% ipython --no-banner

In [1]: import numpy as np

In [2]: np.set_printoptions(suppress=True, linewidth=100)

In [3]: W0 = np.load("w.npy")

In [4]: print(W0)
[[ 26   9  18  14  12 -13  15 -20  29]
 [  9  13   8  -3  -4  -3 -15 -25  -1]
 [ 18   8  45  -8 -19 -19   5 -10   5]
 [ 14  -3  -8  22  26  -3  25   0  31]
 [ 12  -4 -19  26  33   1  25   0  33]
 [-13  -3 -19  -3   1  10 -10   5 -12]
 [ 15 -15   5  25  25 -10  50  25  40]
 [-20 -25 -10   0   0   5  25  50  -5]
 [ 29  -1   5  31  33 -12  40  -5  50]]

In [5]: Uu, sig, Vh = np.linalg.svd(W0)

In [6]: print(sig.round(2) + 0)
[145.98  93.32  59.7    0.     0.     0.     0.     0.     0.  ]

In [7]: M2 = Uu[:, :3] @ np.diag(sig[:3]) @ Vh[:3]

In [8]: print(np.linalg.matrix_rank(M2))
3

In [9]: print(M2.round(2) + 0)
[[ 26.   9.  18.  14.  12. -13.  15. -20.  29.]
 [  9.  13.   8.  -3.  -4.  -3. -15. -25.  -1.]
 [ 18.   8.  45.  -8. -19. -19.   5. -10.   5.]
 [ 14.  -3.  -8.  22.  26.  -3.  25.   0.  31.]
 [ 12.  -4. -19.  26.  33.   1.  25.   0.  33.]
 [-13.  -3. -19.  -3.   1.  10. -10.   5. -12.]
 [ 15. -15.   5.  25.  25. -10.  50.  25.  40.]
 [-20. -25. -10.   0.   0.   5.  25.  50.  -5.]
 [ 29.  -1.   5.  31.  33. -12.  40.  -5.  50.]]

In [10]: Uu, sig, Vh = np.linalg.svd(W0)

In [11]: vecs = Vh[:(sig > 1e-8).sum()]

In [12]: rng = np.random.default_rng(2970)

In [13]: vec = W0[7] + 2 * W0[1] + rng.integers(2) * np.eye(9)[1]

In [14]: print(vec)
[-2.  2.  6. -6. -8. -1. -5.  0. -7.]

In [15]: print(np.linalg.matrix_rank(np.vstack([W0, vec])))
4

In [16]: print(np.round(np.diag(vecs.T @ vecs), 2))
[0.23 0.15 0.63 0.17 0.32 0.12 0.42 0.6  0.35]

In [17]: print(np.round(np.linalg.norm(W0, axis=1), 2))
[55.28 34.63 57.87 54.99 63.25 30.3  80.93 65.57 84.77]

In [18]: print(round(float(np.linalg.norm(W0, 1)), 2), round(float(np.linalg.norm(W0, np.inf)), 2))
210.0 210.0

In [19]: print(W0[0] @ W0[4])
2013

In [20]: print(np.round(np.linalg.norm(W0, "nuc"), 2))
299.0

In [21]: evals, vecs = np.linalg.eigh(W0)

In [22]: vec = np.array([4, 4, 7, 3, 0, 3, 6, 5, 7])

In [23]: print(np.abs(W0).sum(axis=1).max(), np.round(np.abs(evals).max(), 2))
210 145.98

In [24]: print((np.sign(vecs[:, -1].round(6)) == np.sign(vecs[0, -1].round(6))).astype(int))
[1 0 1 1 1 0 1 1 1]

In [25]: print(np.round(np.linalg.eigvalsh(W0[1:, 1:]), 2) + 0)
[  0.     0.     0.     0.     0.    59.63  76.46 136.92]

In [26]: M2 = W0 / np.linalg.norm(W0, axis=1, keepdims=True)

In [27]: G = M2 @ M2.T

In [28]: print((np.abs(G) > 0.9).astype(int))
[[1 0 0 0 0 0 0 0 0]
 [0 1 0 0 0 0 0 1 0]
 [0 0 1 0 0 0 0 0 0]
 [0 0 0 1 1 0 0 0 1]
 [0 0 0 1 1 0 0 0 0]
 [0 0 0 0 0 1 0 0 0]
 [0 0 0 0 0 0 1 0 0]
 [0 1 0 0 0 0 0 1 0]
 [0 0 0 1 0 0 0 0 1]]

In [29]: A = np.load("x.npy")

In [30]: print(A)
[[  0   5   5   0  -4  -4]
 [-10 -15  15   8  12 -12]
 [ 10   5  15  -8  -4 -12]
 [  0  -4  -4   0  -4  -4]
 [  8  12 -12   8  12 -12]
 [ -8  -4 -12  -8  -4 -12]]

In [31]: Uu, sig, Vh = np.linalg.svd(A, full_matrices=False)

In [32]: print(np.round(np.cumsum(sig ** 2) / np.sum(sig ** 2), 2))
[0.35 0.59 0.82 0.98 0.99 1.  ]

In [33]: print((sig > 1e-8).sum())
6

In [34]: print(np.round(Uu.T @ A @ Vh.T, 2) + 0)
[[30.94  0.    0.    0.    0.    0.  ]
 [ 0.   26.2   0.    0.    0.    0.  ]
 [ 0.    0.   25.01  0.    0.    0.  ]
 [ 0.    0.    0.   21.17  0.    0.  ]
 [ 0.    0.    0.    0.    5.73  0.  ]
 [ 0.    0.    0.    0.    0.    4.85]]

In [35]: print(np.round(sig / sig[0], 2))
[1.   0.85 0.81 0.68 0.19 0.16]

In [36]: print(np.round(np.abs(Vh[0]), 2))
[0.28 0.51 0.73 0.11 0.19 0.28]

In [37]: print(np.allclose(Uu * sig @ Vh, A))
True

In [38]: M2 = np.array([[0, 2, 0], [1, 1, 2], [1, 2, 2], [2, 2, 2], [0, 1, 1], [0, 1, 2]])

In [39]: print(np.einsum("ij,ij->i", A, A))
[ 82 902 574  64 704 448]

In [40]: print(M2.T @ A.T)
[[ 10  16   4  -8  16 -32]
 [  7  11  23 -20  20 -76]
 [  8   4  -4 -28   4 -76]]

In [41]: print(A @ M2)
[[ 10   7   8]
 [ 16  11   4]
 [  4  23  -4]
 [ -8 -20 -28]
 [ 16  20   4]
 [-32 -76 -76]]

In [42]: w1 = np.array([[5, -5, 8],
    ...:     [-9, 0, 5],
    ...:     [4, 9, 4],
    ...:     [0, -3, -7],
    ...:     [5, -4, 1],
    ...:     [2, -6, -9]])

In [43]: beta = np.array([-1, -1, -2])

In [44]: H = np.maximum(A @ w1 + beta, 0)

In [45]: print(np.round((H > 0).mean(axis=0), 2))
[0.33 0.83 0.67]

In [46]: basis = np.array([[2, 3], [0, 1], [-3, 3]])

In [47]: print(H @ basis)
[[-225  309]
 [ 360  724]
 [-929 1225]
 [   0    3]
 [-414  414]
 [ -78  121]]

In [48]: print((H @ basis).round(6).argmax(axis=1))
[1 1 1 1 1 1]
